In [1]: import numpy as np

In [2]: np.set_printoptions(suppress=True, linewidth=140)

In [3]: B = np.array([[-9, 3, 3, -9, -9, -8, -7, -8, 5],
   ...:     [2, -9, -3, -8, 4, -1, 5, 2, 7],
   ...:     [1, -9, -4, -5, -5, -6, 2, -4, 6],
   ...:     [-4, 9, -5, -3, 4, 2, -1, -1, -9],
   ...:     [5, 2, -2, -1, 4, -4, 9, 8, 2],
   ...:     [-1, 8, -7, -3, -1, -7, -9, -5, -2],
   ...:     [-7, -4, -9, 6, 0, -8, 7, -9, -1],
   ...:     [6, 6, 4, -6, -5, 5, -1, 0, 3],
   ...:     [-4, 2, 6, -4, -6, -1, -3, 9, -7]])

In [4]: E = B + B.T

In [5]: E
Out[5]: 
array([[-18,   5,   4, -13,  -4,  -9, -14,  -2,   1],
       [  5, -18, -12,   1,   6,   7,   1,   8,   9],
       [  4, -12,  -8, -10,  -7, -13,  -7,   0,  12],
       [-13,   1, -10,  -6,   3,  -1,   5,  -7, -13],
       [ -4,   6,  -7,   3,   8,  -5,   9,   3,  -4],
       [ -9,   7, -13,  -1,  -5, -14, -17,   0,  -3],
       [-14,   1,  -7,   5,   9, -17,  14, -10,  -4],
       [ -2,   8,   0,  -7,   3,   0, -10,   0,  12],
       [  1,   9,  12, -13,  -4,  -3,  -4,  12, -14]])

In [6]: # symmetric, so the eigenvalues are real

In [7]: rng = np.random.default_rng(53776)

In [8]: B = E + rng.integers(-2, 3, (9, 8)) @ rng.integers(-2, 3, (8, 9))

In [9]: B
Out[9]: 
array([[ -9,   7,  -1, -15, -16,  -5,  -4,  -3,  -3],
       [  4, -13,  -9,  -1,   6,  -2,  -5,  10,   9],
       [  1,  -6, -10, -14,  -7, -15, -15,  -5,  10],
       [-12,  11, -12, -13,  -1,   0,  10, -20, -19],
       [  1,  -1, -16,   8,   0,   0,   9,  11,  -7],
       [  4,   6, -17,  -8, -13, -14,  -9,   0,  -1],
       [ -7,  -4, -11,   3,   6, -23,  19,  -9,  -8],
       [ -7,  19,   4, -14,   6,   0, -17,  -9,  15],
       [  2,  10,   3, -14,  -9,   1,   1,   3, -25]])

In [10]: np.linalg.matrix_rank(B - E, tol=1e-8)
Out[10]: np.int64(8)

In [11]: np.abs(B - E).sum(axis=1)
Out[11]: array([49, 28, 32, 49, 50, 43, 37, 49, 46])

In [12]: B = E[0, 0] * E[1:] - np.outer(E[1:, 0], E[0])

In [13]: B
Out[13]: 
array([[   0,  299,  196,   47,  -88,  -81,   52, -134, -167],
       [   0,  196,  128,  232,  142,  270,  182,    8, -220],
       [   0,   47,  232,  -61, -106,  -99, -272,  100,  247],
       [   0,  -88,  142, -106, -160,   54, -218,  -62,   76],
       [   0,  -81,  270,  -99,   54,  171,  180,  -18,   63],
       [   0,   52,  182, -272, -218,  180, -448,  152,   86],
       [   0, -134,    8,  100,  -62,  -18,  152,   -4, -214],
       [   0, -167, -220,  247,   76,   63,   86, -214,  251]])

In [14]: np.linalg.matrix_rank(B), np.linalg.matrix_rank(E)
Out[14]: (np.int64(8), np.int64(9))

In [15]: np.round(E[:, 0] / E[0, 0], 2)
Out[15]: array([ 1.  , -0.28, -0.22,  0.72,  0.22,  0.5 ,  0.78,  0.11, -0.06])

In [16]: np.all(np.linalg.eigvalsh(E) > 0)
Out[16]: np.False_

In [17]: np.round(np.linalg.eigvalsh(E).min(), 2)
Out[17]: np.float64(-44.02)

In [18]: w, V = np.linalg.eigh(E)

In [19]: x = np.array([0, -1, 0, -2, -1, -2, -2, 2, -1])

In [20]: x @ E @ x
Out[20]: np.int64(-102)

In [21]: np.abs(E).sum(axis=1).max(), round(np.abs(w).max(), 2)
Out[21]: (np.int64(81), np.float64(44.02))

In [22]: arr = np.loadtxt("run18.csv", delimiter=",")

In [23]: arr
Out[23]: 
array([[ 5.,  1.,  1., -1.,  3., -1.,  4., -2.],
       [ 5., -2.,  5.,  0.,  2.,  0., 20., -5.],
       [ 3.,  5.,  2.,  0.,  5., -3.,  8.,  4.],
       [ 5.,  1.,  5., -5., -2.,  4., 20., -1.]])

In [24]: # column 6 dominates

In [25]: B = arr[0, 0] * arr[1:] - np.outer(arr[1:, 0], arr[0])

In [26]: B
Out[26]: 
array([[  0., -15.,  20.,   5.,  -5.,   5.,  80., -15.],
       [  0.,  22.,   7.,   3.,  16., -12.,  28.,  26.],
       [  0.,   0.,  20., -20., -25.,  25.,  80.,   5.]])

In [27]: arr[:, 0] / arr[0, 0]
Out[27]: array([1. , 1. , 0.6, 1. ])

In [28]: f = np.array([-1, 3])

In [29]: np.correlate(arr[3], arr[1], "full")
Out[29]: array([-25.,  95.,  -5., 135., -88., -25., -35., 449., -42.,  65.,  -3.,  82., -25., 102.,  -5.])

In [30]: np.cross(arr[3, :3], arr[1, :3])
Out[30]: array([ 15.,   0., -15.])

In [31]: np.array([np.convolve(row, f, "same") for row in arr])
Out[31]: 
array([[ -5.,  14.,   2.,   4.,  -6.,  10.,  -7.,  14.],
       [ -5.,  17., -11.,  15.,  -2.,   6., -20.,  65.],
       [ -3.,   4.,  13.,   6.,  -5.,  18., -17.,  20.],
       [ -5.,  14.,  -2.,  20., -13., -10.,  -8.,  61.]])

In [32]: t = np.radians(166)

In [33]: Rm = np.eye(8)

In [34]: Rm[0, 0] = Rm[4, 4] = np.cos(t)

In [35]: Rm[0, 4], Rm[4, 0] = -np.sin(t), np.sin(t)

In [36]: Rm.round(2)
Out[36]: 
array([[-0.97,  0.  ,  0.  ,  0.  , -0.24,  0.  ,  0.  ,  0.  ],
       [ 0.  ,  1.  ,  0.  ,  0.  ,  0.  ,  0.  ,  0.  ,  0.  ],
       [ 0.  ,  0.  ,  1.  ,  0.  ,  0.  ,  0.  ,  0.  ,  0.  ],
       [ 0.  ,  0.  ,  0.  ,  1.  ,  0.  ,  0.  ,  0.  ,  0.  ],
       [ 0.24,  0.  ,  0.  ,  0.  , -0.97,  0.  ,  0.  ,  0.  ],
       [ 0.  ,  0.  ,  0.  ,  0.  ,  0.  ,  1.  ,  0.  ,  0.  ],
       [ 0.  ,  0.  ,  0.  ,  0.  ,  0.  ,  0.  ,  1.  ,  0.  ],
       [ 0.  ,  0.  ,  0.  ,  0.  ,  0.  ,  0.  ,  0.  ,  1.  ]])

In [37]: B = arr @ Rm.T

In [38]: round(np.linalg.det(Rm), 2), np.round(np.trace(Rm), 2)
Out[38]: (np.float64(1.0), np.float64(4.06))

In [39]: np.allclose(np.linalg.norm(arr, axis=1), np.linalg.norm(B, axis=1))
Out[39]: True

In [40]: B.round(2)
Out[40]: 
array([[-5.58,  1.  ,  1.  , -1.  , -1.7 , -1.  ,  4.  , -2.  ],
       [-5.34, -2.  ,  5.  ,  0.  , -0.73,  0.  , 20.  , -5.  ],
       [-4.12,  5.  ,  2.  ,  0.  , -4.13, -3.  ,  8.  ,  4.  ],
       [-4.37,  1.  ,  5.  , -5.  ,  3.15,  4.  , 20.  , -1.  ]])

In [41]: feats = np.array([[0.6, -1.5, 1.4, 1.0, 0.5, 0.8, 0.4, 1.2],
    ...:     [1.0, 1.4, -1.0, 1.4, 0.2, 0.2, -1.3, 4.2],
    ...:     [-2.0, 0.3, -0.5, -0.4, -1.7, 0.6, 1.0, 1.5],
    ...:     [-1.2, 0.0, -1.8, -2.2, -0.2, 1.5, 0.2, 2.7],
    ...:     [-1.4, 0.6, -1.5, -0.3, -0.7, -0.7, -1.0, 0.9],
    ...:     [0.5, 0.2, 0.3, -0.2, -0.4, 0.7, 1.3, 3.3],
    ...:     [0.2, 1.8, -1.2, 0.6, 0.0, 0.5, 1.0, -6.9]])

In [42]: feats
Out[42]: 
array([[ 0.6, -1.5,  1.4,  1. ,  0.5,  0.8,  0.4,  1.2],
       [ 1. ,  1.4, -1. ,  1.4,  0.2,  0.2, -1.3,  4.2],
       [-2. ,  0.3, -0.5, -0.4, -1.7,  0.6,  1. ,  1.5],
       [-1.2,  0. , -1.8, -2.2, -0.2,  1.5,  0.2,  2.7],
       [-1.4,  0.6, -1.5, -0.3, -0.7, -0.7, -1. ,  0.9],
       [ 0.5,  0.2,  0.3, -0.2, -0.4,  0.7,  1.3,  3.3],
       [ 0.2,  1.8, -1.2,  0.6,  0. ,  0.5,  1. , -6.9]])

In [43]: B = feats + rng.integers(-2, 3, (7, 6)) @ rng.integers(-2, 3, (6, 8))

In [44]: B.round(2)
Out[44]: 
array([[  4.6,  -4.5,  -1.6,  -4. ,  -6.5,   3.8,  -9.6,   2.2],
       [ -4. ,  -8.6,   4. ,   4.4,   0.2,   7.2,  -9.3,   2.2],
       [ -5. ,   0.3,  10.5,  13.6,   1.3,  -7.4,   7. ,   3.5],
       [  3.8,   1. ,  -3.8,  -7.2,  -3.2,   3.5,  -5.8,   0.7],
       [ -7.4,  -2.4,   1.5,   6.7,  -5.7,  -6.7,  -2. ,   6.9],
       [ -0.5,  -3.8,   3.3,   2.8,  -2.4,   3.7,  -4.7,   1.3],
       [  0.2,   2.8,  -2.2,  -1.4,   5. ,   4.5,   4. , -10.9]])

In [45]: np.round(np.linalg.svd(B - feats, compute_uv=False), 2) + 0
Out[45]: array([27.05, 20.57, 13.74,  7.33,  1.9 ,  1.02,  0.  ])

In [46]: np.abs(B - feats).sum(axis=1)
Out[46]: array([36., 40., 47., 26., 37., 24., 20.])

In [47]: np.round(B - feats, 2)
Out[47]: 
array([[  4.,  -3.,  -3.,  -5.,  -7.,   3., -10.,   1.],
       [ -5., -10.,   5.,   3.,   0.,   7.,  -8.,  -2.],
       [ -3.,   0.,  11.,  14.,   3.,  -8.,   6.,   2.],
       [  5.,   1.,  -2.,  -5.,  -3.,   2.,  -6.,  -2.],
       [ -6.,  -3.,   3.,   7.,  -5.,  -6.,  -1.,   6.],
       [ -1.,  -4.,   3.,   3.,  -2.,   3.,  -6.,  -2.],
       [  0.,   1.,  -1.,  -2.,   5.,   4.,   3.,  -4.]])
